% ipython --no-banner

In [1]: import numpy as np

In [2]: import numpy.linalg as la

In [3]: np.set_printoptions(suppress=True, linewidth=200)

In [4]: cent = np.sign(np.array([[2, 7, 1], [8, 9, 5], [5, 6, 5]]))

In [5]: B = (np.tril(cent, -1) + np.eye(3)) @ (np.triu(cent, 1) + np.eye(3))

In [6]: vals = np.array([-1, 7, 7])

In [7]: M = np.rint(B * vals @ la.inv(B)) + 0

In [8]: M
Out[8]: 
array([[ -9.,   8.,   0.],
       [-16.,  15.,   0.],
       [-16.,   8.,   7.]])

In [9]: B = la.inv(M)

In [10]: (np.abs(B) > 1e-9).astype(int)
Out[10]: 
array([[1, 1, 0],
       [1, 1, 0],
       [1, 1, 1]])

In [11]: round(float(la.slogdet(M)[0]), 1)
Out[11]: -1.0

In [12]: round(la.det(M) * la.det(B), 1)
Out[12]: np.float64(1.0)

In [13]: round(float(la.cond(M)), 1)
Out[13]: 135.1

In [14]: np.allclose(B, M.T)
Out[14]: False

In [15]: np.round(la.det(M) * B, 1)
Out[15]: 
array([[105., -56.,   0.],
       [112., -63.,   0.],
       [112., -56.,  -7.]])

In [16]: B = M / np.sqrt((M ** 2).mean(axis=1, keepdims=True))

In [17]: np.round(M - M.mean(axis=1, keepdims=True), 1)
Out[17]: 
array([[ -8.7,   8.3,   0.3],
       [-15.7,  15.3,   0.3],
       [-15.7,   8.3,   7.3]])

In [18]: np.round(la.norm(B, axis=1), 1)
Out[18]: array([1.7, 1.7, 1.7])

In [19]: B[0].round(1)
Out[19]: array([-1.3,  1.2,  0. ])

In [20]: arr = np.load("a.npy")

In [21]: arr
Out[21]: 
array([[  5.4,   8.8,  -4.1],
       [  3. , -19.9,   2.8],
       [  5. ,   3.4,   4.1],
       [ -6.3,   3.6,  -2. ],
       [  1.6,  13.2,   1.1],
       [-11.8, -10.8,   1.6],
       [-12. ,  12.4,  -1.6],
       [  4.1,  -3.7,   1.4],
       [ -1.4,  -1. ,   3. ],
       [ -1.9, -17.7,  -5.5],
       [  5.8, -19.4,   1. ],
       [  4.6,  13.7,   0.2],
       [  4.6, -19.3,  -4.4],
       [ -6.7,  -7.7,   3.9],
       [  4.8,   0.1,   2.5],
       [  1.7,  15.4,  -0.6],
       [  4.3,  -4.6,  -2.6],
       [ -7.8, -13.5,  -2.9],
       [  3.3,  10. ,   3.9],
       [ -0.2,   2.4,   0.9],
       [ -4. , -15.3,   0. ],
       [  0.4, -10.7,   2.4],
       [ -2.8,   5. ,  -0.4]])

In [22]: B = np.c_[arr[:, :2] @ np.array([[2, 0], [4, 2]]), np.array([0, -2, 0, -3, 3, 0, 3, -3, -3, 1, -2, 2, 0, -1, 2, -3, -1, 2, -3, -2, -1, 2, 3])]

In [23]: B.round(1)
Out[23]: 
array([[ 46. ,  17.6,   0. ],
       [-73.6, -39.8,  -2. ],
       [ 23.6,   6.8,   0. ],
       [  1.8,   7.2,  -3. ],
       [ 56. ,  26.4,   3. ],
       [-66.8, -21.6,   0. ],
       [ 25.6,  24.8,   3. ],
       [ -6.6,  -7.4,  -3. ],
       [ -6.8,  -2. ,  -3. ],
       [-74.6, -35.4,   1. ],
       [-66. , -38.8,  -2. ],
       [ 64. ,  27.4,   2. ],
       [-68. , -38.6,   0. ],
       [-44.2, -15.4,  -1. ],
       [ 10. ,   0.2,   2. ],
       [ 65. ,  30.8,  -3. ],
       [ -9.8,  -9.2,  -1. ],
       [-69.6, -27. ,   2. ],
       [ 46.6,  20. ,  -3. ],
       [  9.2,   4.8,  -2. ],
       [-69.2, -30.6,  -1. ],
       [-42. , -21.4,   2. ],
       [ 14.4,  10. ,   3. ]])

In [24]: la.matrix_rank(B)
Out[24]: np.int64(3)

In [25]: np.round(la.norm(la.qr(arr)[0].T @ B, axis=0) ** 2 / ((B ** 2).sum(axis=0) + 1e-12), 1)
Out[25]: array([1. , 1. , 0.1])

In [26]: la.matrix_rank(np.c_[arr, B])
Out[26]: np.int64(4)

In [27]: np.round(la.lstsq(arr, B[:, 0])[0], 1) + 0
Out[27]: array([2., 4., 0.])

In [28]: cent = arr[[3, 16]].astype(float)

In [29]: for _ in range(5):
    ...:     z = la.norm(arr[:, None] - cent, axis=-1).argmin(axis=1)
    ...:     cent = np.array([arr[z == j].mean(axis=0) for j in range(2)])
    ...: 

In [30]: z
Out[30]: array([0, 1, 0, 0, 0, 1, 0, 1, 0, 1, 1, 0, 1, 1, 0, 0, 1, 1, 0, 0, 1, 1, 0])

In [31]: cent.round(1)
Out[31]: 
array([[  0.3,   7.2,   0.6],
       [ -0.9, -13. ,  -0.2]])

In [32]: np.bincount(z)
Out[32]: array([12, 11])

In [33]: r0 = np.array([1, 0])

In [34]: np.polyval(r0, arr[21])
Out[34]: array([  0.4, -10.7,   2.4])

In [35]: np.convolve(arr[21], r0)
Out[35]: array([  0.4, -10.7,   2.4,   0. ])

In [36]: np.array([np.convolve(row, r0, "same") for row in arr])
Out[36]: 
array([[  5.4,   8.8,  -4.1],
       [  3. , -19.9,   2.8],
       [  5. ,   3.4,   4.1],
       [ -6.3,   3.6,  -2. ],
       [  1.6,  13.2,   1.1],
       [-11.8, -10.8,   1.6],
       [-12. ,  12.4,  -1.6],
       [  4.1,  -3.7,   1.4],
       [ -1.4,  -1. ,   3. ],
       [ -1.9, -17.7,  -5.5],
       [  5.8, -19.4,   1. ],
       [  4.6,  13.7,   0.2],
       [  4.6, -19.3,  -4.4],
       [ -6.7,  -7.7,   3.9],
       [  4.8,   0.1,   2.5],
       [  1.7,  15.4,  -0.6],
       [  4.3,  -4.6,  -2.6],
       [ -7.8, -13.5,  -2.9],
       [  3.3,  10. ,   3.9],
       [ -0.2,   2.4,   0.9],
       [ -4. , -15.3,   0. ],
       [  0.4, -10.7,   2.4],
       [ -2.8,   5. ,  -0.4]])

In [37]: np.round(np.cross(arr[21, :3], arr[22, :3]), 1)
Out[37]: array([ -7.7,  -6.6, -28. ])

In [38]: C2 = np.cov(arr, rowvar=False)

In [39]: np.argwhere(np.triu(np.abs(np.corrcoef(arr.T)) > 0.8, 1))
Out[39]: array([], shape=(0, 2), dtype=int64)

In [40]: round(float(np.corrcoef(arr[:, 1], arr[:, 2])[0, 1]), 1)
Out[40]: 0.1

In [41]: C2.shape
Out[41]: (3, 3)

In [42]: np.median(arr, axis=0)
Out[42]: array([ 1.6, -1. ,  0.9])

In [43]: E = np.vander(np.arange(2) - 1, 2, increasing=True)

In [44]: E
Out[44]: 
array([[ 1, -1],
       [ 1,  0]])

In [45]: np.trace(E)
Out[45]: np.int64(1)

In [46]: np.round(np.sort(np.abs(la.eigvals(E))), 1)
Out[46]: array([1., 1.])

In [47]: O, vecs = la.qr(E[:, :1])[0], la.qr(E[:, 1:])[0]

In [48]: s = la.svd(O.T @ vecs, compute_uv=False)

In [49]: round(la.norm(O @ O.T - vecs @ vecs.T, 2), 1)
Out[49]: np.float64(0.7)

In [50]: def softmax(z):
    ...:     e = np.exp(z - z.max(axis=-1, keepdims=True))
    ...:     return e / e.sum(axis=-1, keepdims=True)
    ...: 

In [51]: np.round(softmax(E).sum(axis=1), 1)
Out[51]: array([1., 1.])

In [52]: np.round(softmax(E[0] + 2), 1)
Out[52]: array([0.9, 0.1])

In [53]: np.round(softmax(10 * E[0]), 1) + 0
Out[53]: array([1., 0.])

In [54]: np.round(softmax(E[0]), 1)
Out[54]: array([0.9, 0.1])

In [55]: att = E @ E.T / np.sqrt(2)

In [56]: softmax(att + np.triu(np.full(att.shape, -np.inf), 1))
Out[56]: 
array([[1. , 0. ],
       [0.5, 0.5]])

In [57]: softmax(att).round(6).argmax(axis=1)
Out[57]: array([0, 0])

In [58]: np.abs(E).max()
Out[58]: np.int64(1)

In [59]: E.sum(axis=1)
Out[59]: array([0, 1])

In [60]: np.diff(E, axis=0)
Out[60]: array([[0, 1]])

In [61]: E.shape
Out[61]: (2, 2)

In [62]: E - E[0]
Out[62]: 
array([[0, 0],
       [0, 1]])

In [63]: np.count_nonzero(E)
Out[63]: np.int64(3)

In [64]: O = M.astype(float).copy()

In [65]: for j in range(3):
    ...:     O[:, j] -= O[:, :j] @ (O[:, :j].T @ O[:, j])
    ...:     O[:, j] /= la.norm(O[:, j])
    ...: 

In [66]: np.round(O.T @ O, 1) + 0
Out[66]: 
array([[1., 0., 0.],
       [0., 1., 0.],
       [0., 0., 1.]])

In [67]: O.round(1)
Out[67]: 
array([[-0.4,  0.3, -0.9],
       [-0.7,  0.6,  0.4],
       [-0.7, -0.8,  0.1]])

In [68]: mat = np.loadtxt("w.csv", delimiter=",")

In [69]: mat
Out[69]: 
array([[1., 4., 1., 4.],
       [4., 3., 4., 3.],
       [1., 4., 1., 4.],
       [4., 3., 4., 3.]])

In [70]: # column 2 repeats column 0

In [71]: U, s, VT = la.svd(mat)

In [72]: np.argmax(s[:-1] / (s[1:] + 1e-6)) + 1
Out[72]: np.int64(2)

In [73]: B = U[:, :2] @ np.diag(s[:2]) @ VT[:2]

In [74]: round(la.norm(mat - B, 2), 1), np.round(s[2], 1)
Out[74]: (np.float64(0.0), np.float64(0.0))

In [75]: round(float(np.abs(mat - B).max()), 1)
Out[75]: 0.0

In [76]: rk = la.matrix_rank(mat)

In [77]: rk
Out[77]: np.int64(2)

In [78]: N = la.svd(mat)[2][rk:].T

In [79]: np.round(N @ N.T, 1) + 0
Out[79]: 
array([[ 0.5,  0. , -0.5,  0. ],
       [ 0. ,  0.5,  0. , -0.5],
       [-0.5,  0. ,  0.5,  0. ],
       [ 0. , -0.5,  0. ,  0.5]])

In [80]: [round(float(x), 1) for x in la.svd(mat, compute_uv=False)[:3]]
Out[80]: [12.2, 4.2, 0.0]

In [81]: la.matrix_rank(mat, rtol=0.1)
Out[81]: np.int64(2)

In [82]: np.round(la.eigvalsh(mat).min(), 1)
Out[82]: np.float64(-4.2)

In [83]: W0 = np.loadtxt("data.csv", delimiter=",")

In [84]: W0
Out[84]: 
array([[  5.,   0.,  -4.],
       [  4.,   2.,  -2.],
       [  4.,   0.,   0.],
       [  4.,   5.,  -2.],
       [  6.,   1.,  -6.],
       [  2.,   0.,  -1.],
       [  5.,  -1.,  -5.],
       [  3.,  -3.,  -9.],
       [ -1.,  -5., -14.],
       [ -1.,  -2.,  -9.],
       [ -4.,   2.,  -5.],
       [ -7.,   2.,  -3.],
       [-10.,   7.,   1.],
       [ -8.,   4.,   3.],
       [ -9.,   9.,   2.],
       [-14.,   8.,   6.],
       [-19.,   8.,   1.],
       [-16.,  12.,  -4.],
       [-17.,  12.,  -2.],
       [-17.,   9.,  -2.],
       [-18.,   4.,  -1.],
       [-23.,   4.,  -1.],
       [-25.,   4.,   4.],
       [-20.,   2.,   9.],
       [-20.,   0.,  10.],
       [-23.,  -2.,  12.]])

In [85]: cen = W0 - W0.mean(axis=0)

In [86]: U, s, VT = la.svd(cen, full_matrices=False)

In [87]: np.round(VT[0] * np.sign(VT[0, np.abs(VT[0]).argmax()]), 1)
Out[87]: array([ 0.9, -0.2, -0.4])

In [88]: np.searchsorted(np.cumsum(s ** 2) / (s ** 2).sum(), 0.9) + 1
Out[88]: np.int64(2)

In [89]: la.matrix_rank(cen)
Out[89]: np.int64(3)

In [90]: np.abs(VT[0]).argmax()
Out[90]: np.int64(0)

In [91]: np.round(np.poly(E), 1)
Out[91]: array([ 1., -1.,  1.])

In [92]: round(float(la.det(E[::-1])), 1)
Out[92]: -1.0

In [93]: np.round(la.eigvals(E), 1)
Out[93]: array([0.5+0.9j, 0.5-0.9j])

In [94]: np.kron(np.eye(2, dtype=int), E)
Out[94]: 
array([[ 1, -1,  0,  0],
       [ 1,  0,  0,  0],
       [ 0,  0,  1, -1],
       [ 0,  0,  1,  0]])

In [95]: x = np.array([0, 3, 0])

In [96]: target = W0 @ x

In [97]: np.round(la.lstsq(W0, target)[0], 1) + 0
Out[97]: array([0., 3., 0.])

In [98]: rng = np.random.default_rng(95823)

In [99]: target = target + 0.3 * rng.normal(size=26)

In [100]: target.round(1) + 0
Out[100]: array([ -0.1,   5.4,   0. ,  14.7,   2.8,  -0.1,  -2.5,  -9.3, -15.7,  -5.7,   6.1,   6.2,  20.6,  12.2,  27.1,  24.3,  24.3,  36.3,  36. ,  27.1,  12.1,  11.7,  12.4,   5.7,  -0.2,  -5.7])

In [101]: c, *_ = la.lstsq(W0, target)

In [102]: np.round(W0.T @ (target - W0 @ c), 1) + 0
Out[102]: array([0., 0., 0.])

In [103]: round(float(la.norm(target - W0 @ c)), 1)
Out[103]: 1.5

In [104]: cent = np.array([[1.1, 0.0, -0.1]])

In [105]: feats = np.array([[2],
     ...:     [2],
     ...:     [-1],
     ...:     [1],
     ...:     [2],
     ...:     [1],
     ...:     [-2],
     ...:     [-1],
     ...:     [-2],
     ...:     [-1],
     ...:     [-1],
     ...:     [-2],
     ...:     [1],
     ...:     [0],
     ...:     [2],
     ...:     [-1],
     ...:     [0],
     ...:     [-2],
     ...:     [-1],
     ...:     [-2],
     ...:     [-1],
     ...:     [1],
     ...:     [0],
     ...:     [2]]) @ cent + 0.3 * rng.normal(size=(24, 3))

In [106]: feats.round(1) + 0
Out[106]: 
array([[ 2.1,  0.3, -0.5],
       [ 2.7,  0.4, -0.3],
       [-0.8, -0.6,  0.3],
       [ 0.4,  0.5, -0.2],
       [ 2.2, -0.5, -0.4],
       [ 0.2,  0.1,  0. ],
       [-2. , -0.4,  0.2],
       [-1.3,  0.1,  0.1],
       [-2.3,  0. ,  0.3],
       [-1.1,  0.1, -0.2],
       [-1. ,  0.2,  0.6],
       [-3. , -0.2, -0.2],
       [ 0.9, -0.2, -0.2],
       [ 0.3,  0.2, -0.1],
       [ 2.4,  0.1, -0.4],
       [-0.9,  0.1,  0.7],
       [ 0.1, -0.1,  0.6],
       [-2.4,  0.3,  0.3],
       [-1.2, -0.1,  0. ],
       [-2.3, -0.2,  0.5],
       [-1.2,  0.2,  0. ],
       [ 1.2, -0.1,  0.2],
       [-0.2,  0.2, -0.1],
       [ 2.2, -0.2, -0.3]])

In [107]: np.einsum("ii->", M)
Out[107]: np.float64(13.0)

In [108]: round(float(la.det(2 * M)), 1), np.round(la.det(M), 1)
Out[108]: (-392.0, np.float64(-49.0))

In [109]: np.round(la.eigvals(M).sum().real, 1)
Out[109]: np.float64(13.0)

In [110]: np.einsum("ij,ji->", M, M)
Out[110]: np.float64(99.0)

In [111]: round(float(la.det(M[::-1])), 1)
Out[111]: 49.0
